$ python3 -q
>>> import numpy as np
>>> from numpy import linalg as LA
>>> np.set_printoptions(precision=3, suppress=True, linewidth=140, floatmode="fixed")
>>> E = np.loadtxt("mat.csv", delimiter=",")
>>> print(E)
[[2.100 1.000 2.000 3.000 3.000]
 [0.000 2.100 4.000 0.000 5.000]
 [2.000 2.000 3.100 1.000 1.000]
 [1.000 4.000 3.000 1.100 2.000]
 [2.000 1.000 2.000 3.000 3.100]]
>>> G = E.T @ E
>>> LA.svd(E, compute_uv=False) ** 2
array([125.206,  14.938,   9.319,   1.786,   0.001])
>>> LA.eigvalsh(G)[::-1]
array([125.206,  14.938,   9.319,   1.786,   0.001])
>>> rng = np.random.default_rng(7686)
>>> lab = rng.permutation(5)
>>> A2 = E[:, lab] * rng.choice([-1, 1], 5)
>>> A2
array([[ 2.100, -1.000,  3.000, -3.000, -2.000],
       [ 0.000, -2.100,  0.000, -5.000, -4.000],
       [ 2.000, -2.000,  1.000, -1.000, -3.100],
       [ 1.000, -4.000,  1.100, -2.000, -3.000],
       [ 2.000, -1.000,  3.000, -3.100, -2.000]])
>>> U, _, Vt = LA.svd(E.T @ A2)
>>> lab
array([0, 1, 3, 4, 2])
>>> np.round(U @ Vt, 3) + 0
array([[ 1.000,  0.000,  0.000,  0.000,  0.000],
       [ 0.000, -1.000,  0.000,  0.000,  0.000],
       [ 0.000,  0.000,  0.000,  0.000, -1.000],
       [ 0.000,  0.000,  1.000,  0.000,  0.000],
       [ 0.000,  0.000,  0.000, -1.000,  0.000]])
>>> print(np.round(LA.lstsq(E, A2)[0], 3) + 0)
[[ 1.000  0.000  0.000  0.000  0.000]
 [ 0.000 -1.000  0.000  0.000  0.000]
 [ 0.000  0.000  0.000  0.000 -1.000]
 [ 0.000  0.000  1.000  0.000  0.000]
 [ 0.000  0.000  0.000 -1.000  0.000]]
>>> data = np.loadtxt("case16.csv", delimiter=",")
>>> data
array([[ 0.890,  0.208, -0.234,  0.013],
       [ 0.208,  0.607,  0.441, -0.025],
       [-0.234,  0.441,  0.505,  0.029],
       [ 0.013, -0.025,  0.029,  0.998]])
>>> U, s, Vt = LA.svd(E)
>>> np.argmax(s[:-1] / (s[1:] + 1e-6)) + 1
np.int64(4)
>>> s
array([11.190,  3.865,  3.053,  1.337,  0.024])
>>> A2 = U[:, :4] @ np.diag(s[:4]) @ Vt[:4]
>>> np.round(LA.norm(E - A2) / LA.norm(E), 3)
np.float64(0.002)
>>> np.round(LA.norm(E - A2, 2), 3), round(s[4], 3)
(np.float64(0.024), np.float64(0.024))
>>> evals, vecs = LA.eigvalsh(data)
Traceback (most recent call last):
  File "<python-input-24>", line 1, in <module>
    evals, vecs = LA.eigvalsh(data)
    ^^^^^^^^^^^
ValueError: too many values to unpack (expected 2)
>>> evals, vecs = LA.eigh(data)
>>> np.round(LA.eigvalsh(data @ data), 3) + 0
array([0.000, 1.000, 1.000, 1.000])
>>> np.round(vecs.T @ data @ vecs, 3) + 0
array([[0.000, 0.000, 0.000, 0.000],
       [0.000, 1.000, 0.000, 0.000],
       [0.000, 0.000, 1.000, 0.000],
       [0.000, 0.000, 0.000, 1.000]])
>>> round(float(evals.sum()), 3), round(np.trace(data), 3)
(3.0, np.float64(3.0))
>>> print(vecs @ np.diag(evals) @ vecs.T)
[[ 0.890  0.208 -0.234  0.013]
 [ 0.208  0.607  0.441 -0.025]
 [-0.234  0.441  0.505  0.029]
 [ 0.013 -0.025  0.029  0.998]]
>>> LA.eigvalsh(data + 2 * np.eye(4))
array([2.000, 3.000, 3.000, 3.000])
>>> np.round(vecs.T @ vecs, 3) + 0
array([[1.000, 0.000, 0.000, 0.000],
       [0.000, 1.000, 0.000, 0.000],
       [0.000, 0.000, 1.000, 0.000],
       [0.000, 0.000, 0.000, 1.000]])
>>> U, s, Vt = LA.svd(data)
>>> print(s.round(3) + 0)
[1.000 1.000 1.000 0.000]
>>> A2 = U[:, :3] @ np.diag(s[:3]) @ Vt[:3]
>>> np.round(LA.norm(data - A2, 2), 3), round(s[3], 3)
(np.float64(0.0), np.float64(0.0))
>>> A2
array([[ 0.890,  0.208, -0.234,  0.013],
       [ 0.208,  0.607,  0.441, -0.025],
       [-0.234,  0.441,  0.505,  0.029],
       [ 0.013, -0.025,  0.029,  0.998]])
>>> LA.matrix_rank(data, rtol=0.05)
np.int64(3)
>>> LA.matrix_rank(A2)
np.int64(3)
>>> LA.matrix_rank(A2, rtol=0.1)
np.int64(3)
>>> A = np.diag(3 * np.array([-3, 2, -2])) + np.array([[2, 0, 2], [0, 2, 3], [1, 1, 2]])
>>> A
array([[-7,  0,  2],
       [ 0,  8,  3],
       [ 1,  1, -4]])
>>> A2 = A / LA.norm(A, axis=1, keepdims=True)
>>> G = A2 @ A2.T
>>> (np.abs(G) > 0.9).astype(int)
array([[1, 0, 0],
       [0, 1, 0],
       [0, 0, 1]])
>>> print((G - 2 * np.eye(3)).round(6).argmax(axis=1))
[1 0 1]
>>> LA.norm(A2, axis=1)
array([1.000, 1.000, 1.000])
>>> M = np.load("m.npy")
>>> M
array([[ -1,  -1,   0,   1],
       [ -1, -13,   1,  -2],
       [  2,  -2,  -2,   0],
       [ -2,   2,   0,  12]])
>>> T = np.stack([M, 5 * M, M[::-1]])
>>> T.sum(axis=0)
array([[ -8,  -4,   0,  18],
       [ -4, -80,   4, -12],
       [ 11, -25, -11,  -2],
       [-13,  11,   0,  73]])
>>> (T @ M.T).shape
(3, 4, 4)
>>> LA.det(T)
array([   -264.000, -165000.000,    -264.000])
>>> T.shape
(3, 4, 4)
>>> arr = np.triu(rng.random((6, 6)) < 0.4, 1).astype(int)
>>> arr = arr + arr.T
>>> print(arr)
[[0 0 0 1 0 0]
 [0 0 0 0 1 1]
 [0 0 0 1 0 1]
 [1 0 1 0 1 0]
 [0 1 0 1 0 1]
 [0 1 1 0 1 0]]
>>> evals, vecs = LA.eigh(arr)
>>> x0 = np.array([-3, 1, -2, 1, -2, 1])
>>> x0 @ arr @ x0 / (x0 @ x0), round(evals[0], 3), round(float(evals[-1]), 3)
(np.float64(-1.2), np.float64(-2.136), 2.539)
>>> np.abs(arr).sum(axis=1).max(), np.round(np.abs(evals).max(), 3)
(np.int64(3), np.float64(2.539))
>>> np.round(LA.eigvalsh(arr[1:, 1:]), 3) + 0
array([-2.000, -1.170,  0.000,  0.689,  2.481])
>>> evals, vecs = LA.eigh(arr)
>>> np.abs(vecs[:, -1])
array([0.160, 0.401, 0.358, 0.408, 0.516, 0.502])
>>> np.abs(vecs[:, -1]).round(6).argmax()
np.int64(4)
>>> print(LA.eigvalsh(arr @ arr))
[0.068 0.292 1.172 1.455 4.564 6.449]
>>> print(np.round(vecs.T @ arr @ vecs, 3) + 0)
[[-2.136  0.000  0.000  0.000  0.000  0.000]
 [ 0.000 -1.206  0.000  0.000  0.000  0.000]
 [ 0.000  0.000 -0.541  0.000  0.000  0.000]
 [ 0.000  0.000  0.000  0.261  0.000  0.000]
 [ 0.000  0.000  0.000  0.000  1.082  0.000]
 [ 0.000  0.000  0.000  0.000  0.000  2.539]]
>>> print(evals)
[-2.136 -1.206 -0.541  0.261  1.082  2.539]
>>> x0 = np.array([2, 0, 0, 1, 2, 1])
>>> target = arr @ x0
>>> beta, lr = np.zeros(6), 1 / LA.norm(arr, 2) ** 2
>>> for i in range(5):
...     beta -= lr * arr.T @ (arr @ beta - target)
...     if i % 1 == 0: print(i, round(LA.norm(arr @ beta - target), 3))
... 
0 1.605
1 1.269
2 1.026
3 0.84
4 0.699
>>> round(LA.cond(arr), 3)
np.float64(9.724)
>>> W1 = np.array([[-1, 0, -1, 1, 1],
...     [3, 2, -1, 3, -2],
...     [3, -1, -3, -3, 3],
...     [-1, -1, -3, 2, -3],
...     [2, -3, -3, 2, -3],
...     [0, 0, 0, 0, 0]])
>>> beta = np.array([3, 1, 1, 0, -3])
>>> act = np.maximum(arr @ W1 + beta, 0)
>>> act
array([[ 2,  0,  0,  2,  0],
       [ 5,  0,  0,  2,  0],
       [ 2,  0,  0,  2,  0],
       [ 7,  0,  0,  0,  0],
       [ 5,  2,  0,  5,  0],
       [11,  0,  0,  2,  0]])
>>> print(LA.matrix_rank(act))
3
>>> (act > 0).astype(int)
array([[1, 0, 0, 1, 0],
       [1, 0, 0, 1, 0],
       [1, 0, 0, 1, 0],
       [1, 0, 0, 0, 0],
       [1, 1, 0, 1, 0],
       [1, 0, 0, 1, 0]])
>>> Z = np.array([[3, 2], [1, 3], [1, 3], [0, 1], [0, 2]])
>>> act @ Z
array([[ 6,  6],
       [15, 12],
       [ 6,  6],
       [21, 14],
       [17, 21],
       [33, 24]])
>>> A2 = np.array([[5, 0, -2, -4], [1, -3, -1, 4], [3, 0, 3, -1], [-1, -5, -5, 1]])
>>> K = A2 + A2.T
>>> K
array([[10,  1,  1, -5],
       [ 1, -6, -1, -1],
       [ 1, -1,  6, -6],
       [-5, -1, -6,  2]])
>>> A2 = K / np.sqrt((K ** 2).mean(axis=1, keepdims=True))
>>> LA.matrix_rank(K - K.mean(axis=1, keepdims=True))
np.int64(3)
>>> print([round(float(LA.det(K[:i, :i])), 2) + 0 for i in range(1, 5)])
[10.0, -61.0, -372.0, 1956.0]
>>> feats = np.load("x.npy")
>>> feats
array([[ -1,   8,  -9,   4],
       [  7,   1,  -8,   2],
       [  5,  10, -14,  -4],
       [ -4,  16, -14, -12],
       [  4,  22, -14,  -9],
       [ 11,  18, -10,  -8],
       [  2,  15,  -6, -16],
       [  5,   7,  -2, -15],
       [ 14,  10,  -3, -10],
       [ 15,   5,   2, -14],
       [ 15,  -2,   0, -13],
       [ 10,  -3,  -4, -22],
       [ 15,   5,   0, -16],
       [ 11,   2,   3, -20],
       [  3,   2,   5, -11],
       [  0,  -7,  14,  -6],
       [ -2, -13,  18, -11],
       [-11, -15,  12,  -7],
       [ -5,  -9,   7, -12],
       [  3,  -3,   6,  -8],
       [  1, -12,  13,   1],
       [  3,  -7,  15,  10],
       [  2, -11,  14,   5],
       [  1, -16,  15,  10],
       [ -3, -12,  19,  19],
       [ -6, -15,  20,  13],
       [ -1,  -7,  26,   6],
       [  1,   0,  24,   5],
       [  1,   5,  27,  -4]])
>>> A2 = feats[0, 0] * feats[1:] - np.outer(feats[1:, 0], feats[0])
>>> A2
array([[   0,  -57,   71,  -30],
       [   0,  -50,   59,  -16],
       [   0,   16,  -22,   28],
       [   0,  -54,   50,   -7],
       [   0, -106,  109,  -36],
       [   0,  -31,   24,    8],
       [   0,  -47,   47,   -5],
       [   0, -122,  129,  -46],
       [   0, -125,  133,  -46],
       [   0, -118,  135,  -47],
       [   0,  -77,   94,  -18],
       [   0, -125,  135,  -44],
       [   0,  -90,   96,  -24],
       [   0,  -26,   22,   -1],
       [   0,    7,  -14,    6],
       [   0,   29,  -36,   19],
       [   0,  103, -111,   51],
       [   0,   49,  -52,   32],
       [   0,  -21,   21,   -4],
       [   0,    4,   -4,   -5],
       [   0,  -17,   12,  -22],
       [   0,   -5,    4,  -13],
       [   0,    8,   -6,  -14],
       [   0,   36,  -46,   -7],
       [   0,   63,  -74,   11],
       [   0,   15,  -35,   -2],
       [   0,   -8,  -15,   -9],
       [   0,  -13,  -18,    0]])
>>> np.flatnonzero(~A2.round(6).any(axis=1))
array([], dtype=int64)
>>> LA.matrix_rank(A2), LA.matrix_rank(feats)
(np.int64(3), np.int64(4))
